% ipython --no-banner

In [1]: import numpy as np

In [2]: import numpy.linalg as la

In [3]: np.set_printoptions(suppress=True, linewidth=100)

In [4]: rd = lambda a: np.round(a, 2) + 0

In [5]: K = np.load("w.npy")

In [6]: K
Out[6]: 
array([[ 19.04, -39.82,  18.59],
       [ 20.32, -40.38,  21.29],
       [ 20.84, -42.88,  20.92],
       [ 20.73, -40.11,  21.21],
       [ 19.41, -39.24,  19.08],
       [ 20.44, -39.02,  19.87],
       [ 18.91, -40.76,  19.74],
       [ 20.22, -40.27,  19.67],
       [ 18.94, -40.16,  19.44],
       [ 20.77, -41.44,  19.24],
       [ 18.95, -40.58,  19.29],
       [ 19.71, -40.79,  20.11],
       [ 20.53, -40.33,  20.87],
       [ 17.79, -39.93,  22.17],
       [ 19.55, -41.34,  18.16],
       [ 19.44, -41.08,  18.18],
       [ 20.8 , -39.17,  20.15],
       [ 19.99, -40.55,  20.56],
       [ 20.4 , -41.36,  21.18],
       [ 20.7 , -41.42,  20.7 ]])

In [7]: rd(la.norm(K, 1)), rd(la.norm(K, np.inf))
Out[7]: (np.float64(810.63), np.float64(84.64))

In [8]: rd(la.norm(K, "nuc"))
Out[8]: np.float64(228.75)

In [9]: f, v = K[13], K[2]

In [10]: rd(f @ f)
Out[10]: np.float64(2402.4)

In [11]: rd(f @ v)
Out[11]: np.float64(2546.74)

In [12]: pr = (f @ v) / (f @ f) * f

In [13]: rd((v - pr) @ f)
Out[13]: np.float64(0.0)

In [14]: rd(v - pr)
Out[14]: array([ 1.98, -0.55, -2.58])

In [15]: D = la.norm(K[:, None] - K[None], axis=-1)

In [16]: D.shape
Out[16]: (20, 20)

In [17]: rd(D[:5, :5])
Out[17]: 
array([[0.  , 3.04, 4.25, 3.13, 0.84],
       [3.04, 0.  , 2.58, 0.5 , 2.65],
       [4.25, 2.58, 0.  , 2.79, 4.32],
       [3.13, 0.5 , 2.79, 0.  , 2.65],
       [0.84, 2.65, 4.32, 2.65, 0.  ]])

In [18]: (D + 1e9 * np.eye(20)).round(6).argmin(axis=1)
Out[18]: array([ 4, 12, 19, 12,  0, 16, 10, 11, 10,  7,  8, 17,  3,  1, 15, 14,  5, 11, 19, 18])

In [19]: A = np.load("test16.npy")

In [20]: rd(A)
Out[20]: 
array([[ 4.94, -2.39, -5.96,  3.9 ,  4.37],
       [-5.72,  2.21,  5.83, -3.65, -3.88],
       [-8.42,  1.2 ,  4.62, -2.15, -1.27],
       [-4.68,  2.44,  5.98, -3.98, -4.53],
       [ 8.43,  1.53,  0.65, -2.14, -4.64],
       [ 0.52, -2.89, -5.72,  4.55,  6.16],
       [ 3.77,  2.75,  4.26, -4.19, -6.52],
       [-6.19,  2.09,  5.72, -3.48, -3.54],
       [ 4.84, -2.41, -5.97,  3.93,  4.44],
       [-3.4 ,  2.65,  6.03, -4.26, -5.18],
       [-5.77, -2.43, -3.11,  3.63,  6.16],
       [ 0.3 ,  2.91,  5.53, -4.56, -6.33],
       [-4.85, -2.6 , -3.68,  3.93,  6.38],
       [ 9.  , -0.79, -3.99,  1.52,  0.28],
       [ 3.12,  2.81,  4.56, -4.31, -6.56],
       [-3.83, -2.74, -4.23,  4.18,  6.52],
       [-7.54, -1.93, -1.66,  2.8 ,  5.37],
       [ 6.8 ,  2.18,  2.33, -3.2 , -5.77],
       [-5.55, -2.48, -3.26,  3.71,  6.22],
       [-8.93, -1.21,  0.11,  1.62,  4.02]])

In [21]: left, sig, Vh = la.svd(A)

In [22]: vecs = Vh[:(sig > 1e-8).sum()]

In [23]: rng = np.random.default_rng(648)

In [24]: x0 = A[8] + 2 * A[0] + rng.integers(2) * np.eye(5)[3]

In [25]: rd(x0)
Out[25]: array([ 14.72,  -7.19, -17.88,  11.74,  13.19])

In [26]: rd(np.diag(vecs.T @ vecs))
Out[26]: array([0.91, 0.08, 0.36, 0.21, 0.43])

In [27]: la.matrix_rank(np.vstack([A, x0]))
Out[27]: np.int64(2)

In [28]: rd(la.norm(x0 - vecs.T @ vecs @ x0))
Out[28]: np.float64(0.0)

In [29]: Z = A[[14, 13]].astype(float)

In [30]: for _ in range(7):
    ...:     labels = la.norm(A[:, None] - Z, axis=-1).argmin(axis=1)
    ...:     Z = np.array([A[labels == j].mean(axis=0) for j in range(2)])
    ...: 

In [31]: labels
Out[31]: array([1, 0, 0, 0, 0, 1, 0, 0, 1, 0, 1, 0, 1, 1, 0, 1, 1, 0, 1, 1])

In [32]: np.abs(Z[1] - Z[0]).argmax()
Out[32]: np.int64(4)

In [33]: def softmax(z):
    ...:     e = np.exp(z - z.max(axis=-1, keepdims=True))
    ...:     return e / e.sum(axis=-1, keepdims=True)
    ...: 

In [34]: rd(softmax(A[11] + 2))
Out[34]: array([0.  , 0.07, 0.93, 0.  , 0.  ])

In [35]: scores = A @ A.T / np.sqrt(5)

In [36]: rd(softmax(scores)[11] @ A)
Out[36]: array([ 0.63,  2.89,  5.39, -4.51, -6.33])

In [37]: rd(la.norm(A, 2))
Out[37]: np.float64(35.52)

In [38]: rd(la.norm(A[3] - A[1]))
Out[38]: np.float64(1.3)

In [39]: rd(la.norm(A, 1)), rd(la.norm(A, np.inf))
Out[39]: (np.float64(106.61), np.float64(21.61))

In [40]: rd(la.norm(A, "nuc"))
Out[40]: np.float64(62.69)

In [41]: rd(la.norm(A[3], 1)), rd(la.norm(A[3], np.inf))
Out[41]: (np.float64(21.61), np.float64(5.98))

In [42]: la.lstsq(A[:-1].T, A[-1])[2]
Out[42]: np.int32(2)

In [43]: np.unique(A.round(6), axis=0).shape
Out[43]: (20, 5)

In [44]: rd(np.trace(la.pinv(A) @ A))
Out[44]: np.float64(2.0)

In [45]: E = np.load("sample0.npy")

In [46]: E
Out[46]: 
array([[-1.7, -2. ,  1. ,  0. ],
       [ 0. , -0.7, -2. ,  2. ],
       [ 2. , -1. , -0.7, -1. ],
       [-2. , -2. ,  1. ,  0.3]])

In [47]: rd(la.eigvals(E))
Out[47]: array([-1.78+1.52j, -1.78-1.52j,  0.45+0.j  ,  0.3 +0.j  ])

In [48]: rd(la.det(E[::-1]))
Out[48]: np.float64(0.74)

In [49]: rd(la.norm(E, axis=1))
Out[49]: array([2.81, 2.91, 2.55, 3.01])

In [50]: rd(la.norm(E) ** 2 / la.norm(E, 2) ** 2)
Out[50]: np.float64(1.77)

In [51]: rd(la.norm(E, "nuc"))
Out[51]: np.float64(9.51)

In [52]: rd(E[2] @ E[1])
Out[52]: np.float64(0.1)

In [53]: E.reshape(-1, 2)
Out[53]: 
array([[-1.7, -2. ],
       [ 1. ,  0. ],
       [ 0. , -0.7],
       [-2. ,  2. ],
       [ 2. , -1. ],
       [-0.7, -1. ],
       [-2. , -2. ],
       [ 1. ,  0.3]])

In [54]: E.ravel(order="F")
Out[54]: 
array([-1.7,  0. ,  2. , -2. , -2. , -0.7, -1. , -2. ,  1. , -2. , -0.7,  1. ,  0. ,  2. , -1. ,
        0.3])

In [55]: T = E.reshape(4, 2, -1)

In [56]: T.transpose(1, 0, 2)
Out[56]: 
array([[[-1.7, -2. ],
        [ 0. , -0.7],
        [ 2. , -1. ],
        [-2. , -2. ]],

       [[ 1. ,  0. ],
        [-2. ,  2. ],
        [-0.7, -1. ],
        [ 1. ,  0.3]]])

In [57]: np.swapaxes(T, 1, 2)[3]
Out[57]: 
array([[-2. ,  1. ],
       [-2. ,  0.3]])

In [58]: round(np.log10(la.cond(E)))
Out[58]: 2

In [59]: rd(la.norm(E, 2) / la.norm(E))
Out[59]: np.float64(0.75)

In [60]: [round(float(x), 2) for x in la.svd(E, compute_uv=False)[:3]]
Out[60]: [4.25, 2.91, 2.32]

In [61]: rd(np.abs(la.svd(E)[2][-1]))
Out[61]: array([0.48, 0.08, 0.63, 0.6 ])

In [62]: la.matrix_rank(E, rtol=0.1)
Out[62]: np.int64(3)

In [63]: np.argsort(-la.norm(E, axis=0).round(6), kind="stable")[:3]
Out[63]: array([0, 1, 2])

In [64]: arr = np.load("mat.npy")

In [65]: arr
Out[65]: 
array([[ 3,  3,  3,  3,  3,  3],
       [ 3,  6,  6,  6,  6,  6],
       [ 3,  6,  9,  9,  9,  9],
       [ 3,  6,  9, 12, 12, 12],
       [ 3,  6,  9, 12, 15, 15],
       [ 3,  6,  9, 12, 15, 18]])

In [66]: L = la.cholesky(arr)

In [67]: rd(L)
Out[67]: 
array([[1.73, 0.  , 0.  , 0.  , 0.  , 0.  ],
       [1.73, 1.73, 0.  , 0.  , 0.  , 0.  ],
       [1.73, 1.73, 1.73, 0.  , 0.  , 0.  ],
       [1.73, 1.73, 1.73, 1.73, 0.  , 0.  ],
       [1.73, 1.73, 1.73, 1.73, 1.73, 0.  ],
       [1.73, 1.73, 1.73, 1.73, 1.73, 1.73]])

In [68]: la.eigvalsh(arr).min() > 0
Out[68]: np.True_

In [69]: rd(la.norm(arr[2] - arr[1]))
Out[69]: np.float64(6.0)

In [70]: rd(la.norm(arr, 2))
Out[70]: np.float64(51.62)

In [71]: rd(la.norm(arr, 1)), rd(la.norm(arr, np.inf))
Out[71]: (np.float64(63.0), np.float64(63.0))

In [72]: rd(la.norm(arr, "nuc"))
Out[72]: np.float64(63.0)

In [73]: rd(la.norm(arr, axis=1))
Out[73]: array([ 7.35, 13.75, 19.21, 23.62, 26.83, 28.62])

In [74]: B = arr[0, 0] * arr[1:] - np.outer(arr[1:, 0], arr[0])

In [75]: B
Out[75]: 
array([[ 0,  9,  9,  9,  9,  9],
       [ 0,  9, 18, 18, 18, 18],
       [ 0,  9, 18, 27, 27, 27],
       [ 0,  9, 18, 27, 36, 36],
       [ 0,  9, 18, 27, 36, 45]])

In [76]: arr[:, 0] / arr[0, 0]
Out[76]: array([1., 1., 1., 1., 1., 1.])

In [77]: B = la.inv(arr)

In [78]: (np.abs(B) > 1e-9).astype(int)
Out[78]: 
array([[1, 1, 0, 0, 0, 0],
       [1, 1, 1, 0, 0, 0],
       [0, 1, 1, 1, 0, 0],
       [0, 0, 1, 1, 1, 0],
       [0, 0, 0, 1, 1, 1],
       [0, 0, 0, 0, 1, 1]])

In [79]: np.allclose(B, arr.T)
Out[79]: False

In [80]: rd(arr @ B)
Out[80]: 
array([[1., 0., 0., 0., 0., 0.],
       [0., 1., 0., 0., 0., 0.],
       [0., 0., 1., 0., 0., 0.],
       [0., 0., 0., 1., 0., 0.],
       [0., 0., 0., 0., 1., 0.],
       [0., 0., 0., 0., 0., 1.]])

In [81]: x0 = np.array([0, 0, 2, 2, 1, 1])

In [82]: target = arr @ x0

In [83]: coef, lr = np.zeros(6), 1 / la.norm(arr, 2) ** 2

In [84]: for i in range(50):
    ...:     coef -= lr * arr.T @ (arr @ coef - target)
    ...:     if i % 10 == 0: print(i, round(la.norm(arr @ coef - target), 2))
    ...: 
0 3.93
10 3.71
20 3.52
30 3.36
40 3.22

In [85]: rd(la.cond(arr))
Out[85]: np.float64(64.89)

In [86]: X = np.load("layer16.npy")

In [87]: rd(X)
Out[87]: 
array([[ 0.29, -0.17,  0.29,  0.29,  0.06, -0.06],
       [-0.17,  0.1 , -0.17, -0.17, -0.03,  0.03],
       [ 0.29, -0.17,  0.29,  0.29,  0.06, -0.06],
       [ 0.29, -0.17,  0.29,  0.29,  0.06, -0.06],
       [ 0.06, -0.03,  0.06,  0.06,  0.01, -0.01],
       [-0.06,  0.03, -0.06, -0.06, -0.01,  0.01]])

In [88]: w, vecs = la.eigh(X)

In [89]: rd(np.abs(vecs[:, -1]))
Out[89]: array([0.54, 0.32, 0.54, 0.54, 0.11, 0.11])

In [90]: rd(w.sum()), rd(np.trace(X))
Out[90]: (np.float64(1.0), np.float64(1.0))

In [91]: np.abs(vecs[:, -1]).round(6).argmax()
Out[91]: np.int64(0)

In [92]: rd(vecs.T @ vecs)
Out[92]: 
array([[1., 0., 0., 0., 0., 0.],
       [0., 1., 0., 0., 0., 0.],
       [0., 0., 1., 0., 0., 0.],
       [0., 0., 0., 1., 0., 0.],
       [0., 0., 0., 0., 1., 0.],
       [0., 0., 0., 0., 0., 1.]])

In [93]: left, sig, Vh = la.svd(X)

In [94]: vecs = Vh[:(sig > 1e-8).sum()]

In [95]: x0 = X[4] + 2 * X[5] + rng.integers(2) * np.eye(6)[2]

In [96]: rd(x0)
Out[96]: array([-0.06,  0.03,  0.94, -0.06, -0.01,  0.01])

In [97]: rd(np.diag(vecs.T @ vecs))
Out[97]: array([0.29, 0.1 , 0.29, 0.29, 0.01, 0.01])

In [98]: rd(vecs.T @ vecs)
Out[98]: 
array([[ 0.29, -0.17,  0.29,  0.29,  0.06, -0.06],
       [-0.17,  0.1 , -0.17, -0.17, -0.03,  0.03],
       [ 0.29, -0.17,  0.29,  0.29,  0.06, -0.06],
       [ 0.29, -0.17,  0.29,  0.29,  0.06, -0.06],
       [ 0.06, -0.03,  0.06,  0.06,  0.01, -0.01],
       [-0.06,  0.03, -0.06, -0.06, -0.01,  0.01]])

In [99]: rd(la.norm(x0 - vecs.T @ vecs @ x0))
Out[99]: np.float64(0.84)

In [100]: la.matrix_rank(np.vstack([X, x0]))
Out[100]: np.int64(2)

In [101]: np.allclose(vecs.T @ vecs @ x0, x0)
Out[101]: False
